In [1]: import numpy as np

In [2]: np.set_printoptions(precision=2, suppress=True, linewidth=120, legacy="1.25")

In [3]: rd = lambda a: np.round(a, 2) + 0

In [4]: X = np.load("x.npy")

In [5]: X
Out[5]: 
array([[ 0.33,  2.91,  0.64],
       [ 2.58,  0.21,  1.52],
       [ 1.94,  1.1 ,  2.01],
       [ 2.13,  0.71, -1.99],
       [-1.36,  1.32,  2.33],
       [-0.66,  2.86, -0.61],
       [-2.66,  0.12, -1.38],
       [ 0.85, -2.42, -1.56],
       [ 2.94, -0.43, -0.43],
       [-0.28, -2.96,  0.38],
       [-0.54,  0.67,  2.87],
       [-1.86,  1.11, -2.07],
       [ 0.8 ,  2.33, -1.71],
       [ 1.86,  2.09,  1.08],
       [ 1.03,  2.8 ,  0.33],
       [ 1.72, -0.31, -2.44],
       [ 1.68, -0.5 ,  2.43],
       [ 1.32, -2.37,  1.28],
       [-2.84,  0.1 , -0.96],
       [-0.21, -2.67, -1.36],
       [ 0.09, -0.39,  2.97],
       [ 1.64,  2.06,  1.44],
       [ 0.83, -2.12,  1.96],
       [ 0.53,  0.04,  2.95],
       [-2.81,  0.86, -0.61],
       [-0.19, -2.22,  2.01],
       [ 2.7 ,  0.59,  1.16]])

In [6]: Ac = (X - X.mean(axis=0)) / X.std(axis=0)

In [7]: rd(Ac.std(axis=0))
Out[7]: array([1., 1., 1.])

In [8]: b = np.linalg.lstsq(np.delete(Ac, 2, axis=1), Ac[:, 2])[0]

In [9]: rd(b)
Out[9]: array([ 0.2 , -0.04])

In [10]: np.abs(b).argmax()
Out[10]: 0

In [11]: rd(1 - np.var(Ac[:, 2] - np.delete(Ac, 2, axis=1) @ b))
Out[11]: 0.04

In [12]: x0 = np.array([-2, 3, 3])

In [13]: target = X @ x0

In [14]: rd(np.linalg.pinv(X) @ X)
Out[14]: 
array([[1., 0., 0.],
       [0., 1., 0.],
       [0., 0., 1.]])

In [15]: rng = np.random.default_rng(576)

In [16]: target = target + 0.3 * rng.normal(size=27)

In [17]: print(rd(target))
[ 10.21  -0.27   5.15  -8.4   13.57   8.09   1.7  -13.33  -8.19  -7.31  11.65   0.54   0.12   5.7    8.28 -11.5    2.59
  -5.92   3.17 -11.29   7.75   7.4   -2.33   8.05   5.68  -0.36  -0.15]

In [18]: b, *_ = np.linalg.lstsq(X, target)

In [19]: rd(np.linalg.norm(target - X @ b))
Out[19]: 1.51

In [20]: blk = np.stack([X, 3 * X, X[::-1]])

In [21]: rd(np.linalg.norm(blk, axis=(1, 2)))
Out[21]: array([15.59, 46.76, 15.59])

In [22]: C2 = np.cov(X, rowvar=False)

In [23]: np.median(X, axis=0)
Out[23]: array([0.8 , 0.21, 0.64])

In [24]: B = X / np.sqrt((X ** 2).mean(axis=1, keepdims=True))

In [25]: rd(np.linalg.norm(B, axis=1))
Out[25]: 
array([1.73, 1.73, 1.73, 1.73, 1.73, 1.73, 1.73, 1.73, 1.73, 1.73, 1.73, 1.73, 1.73, 1.73, 1.73, 1.73, 1.73, 1.73,
       1.73, 1.73, 1.73, 1.73, 1.73, 1.73, 1.73, 1.73, 1.73])

In [26]: np.linalg.matrix_rank(B) == np.linalg.matrix_rank(X)
Out[26]: True

In [27]: E = np.loadtxt("run9.csv", delimiter=",")

In [28]: print(E)
[[-29.   4.  -2.   2.]
 [ -2. -13.  -4.   2.]
 [ -4.  -2.  33.  -5.]
 [  4.   4.   5. -20.]]

In [29]: evals, vecs = np.linalg.eig(E)

In [30]: rd(E @ vecs[:, 0] - evals[0] * vecs[:, 0])
Out[30]: array([0., 0., 0., 0.])

In [31]: np.kron(np.eye(2, dtype=int), E)
Out[31]: 
array([[-29.,   4.,  -2.,   2.,  -0.,   0.,  -0.,   0.],
       [ -2., -13.,  -4.,   2.,  -0.,  -0.,  -0.,   0.],
       [ -4.,  -2.,  33.,  -5.,  -0.,  -0.,   0.,  -0.],
       [  4.,   4.,   5., -20.,   0.,   0.,   0.,  -0.],
       [ -0.,   0.,  -0.,   0., -29.,   4.,  -2.,   2.],
       [ -0.,  -0.,  -0.,   0.,  -2., -13.,  -4.,   2.],
       [ -0.,  -0.,   0.,  -0.,  -4.,  -2.,  33.,  -5.],
       [  0.,   0.,   0.,  -0.,   4.,   4.,   5., -20.]])

In [32]: np.einsum("ij,ji->", E, E)
Out[32]: 2497.0

In [33]: print(rd(np.linalg.det(E.T)))
-242591.0

In [34]: print(rd(np.linalg.eigvals(E).sum().real))
-29.0

In [35]: rd(np.linalg.det(E[::-1]))
Out[35]: -242591.0

In [36]: lab = rng.integers(0, 3, 3)

In [37]: K = np.array([[2, -2, 0], [0, 2, 1], [0, -1, -2]]) * (lab[:, None] == lab)

In [38]: K
Out[38]: 
array([[ 2,  0,  0],
       [ 0,  2,  0],
       [ 0,  0, -2]])

In [39]: evals, vecs = np.linalg.eigh(K)

In [40]: x0 = np.array([3, -3, 3])

In [41]: vecs * np.maximum(evals, 0) @ vecs.T
Out[41]: 
array([[2., 0., 0.],
       [0., 2., 0.],
       [0., 0., 0.]])

In [42]: rd(x0 @ K @ x0 / (x0 @ x0)), evals[0], evals[-1]
Out[42]: (0.67, -2.0, 2.0)

In [43]: print(np.abs(K).sum(axis=1).max(), np.abs(evals).max())
2 2.0

In [44]: print(x0 @ K @ x0)
18

In [45]: evals, vecs = np.linalg.eigh(K)

In [46]: np.unique(evals.round(6) + 0, return_counts=True)[1]
Out[46]: array([1, 2])

In [47]: rd(np.linalg.eigvalsh(K + -2 * np.eye(3)))
Out[47]: array([-4.,  0.,  0.])

In [48]: vecs @ np.diag(evals) @ vecs.T
Out[48]: 
array([[ 2.,  0.,  0.],
       [ 0.,  2.,  0.],
       [ 0.,  0., -2.]])

In [49]: evals
Out[49]: array([-2.,  2.,  2.])

In [50]: (evals > 1e-8).sum(), (evals < -1e-8).sum()
Out[50]: (2, 1)

In [51]: evals, vecs = np.linalg.eig(K)

In [52]: rd(np.sort(np.linalg.eigvals(K @ K)))
Out[52]: array([4., 4., 4.])

In [53]: print(rd(np.sort(np.linalg.eigvals(np.linalg.inv(K)))))
[-0.5  0.5  0.5]

In [54]: K @ vecs[:, 0] - evals[0] * vecs[:, 0]
Out[54]: array([0., 0., 0.])

In [55]: np.prod(evals)
Out[55]: -8.0

In [56]: rd(np.sort(np.linalg.eigvals(K.T)))
Out[56]: array([-2.,  2.,  2.])
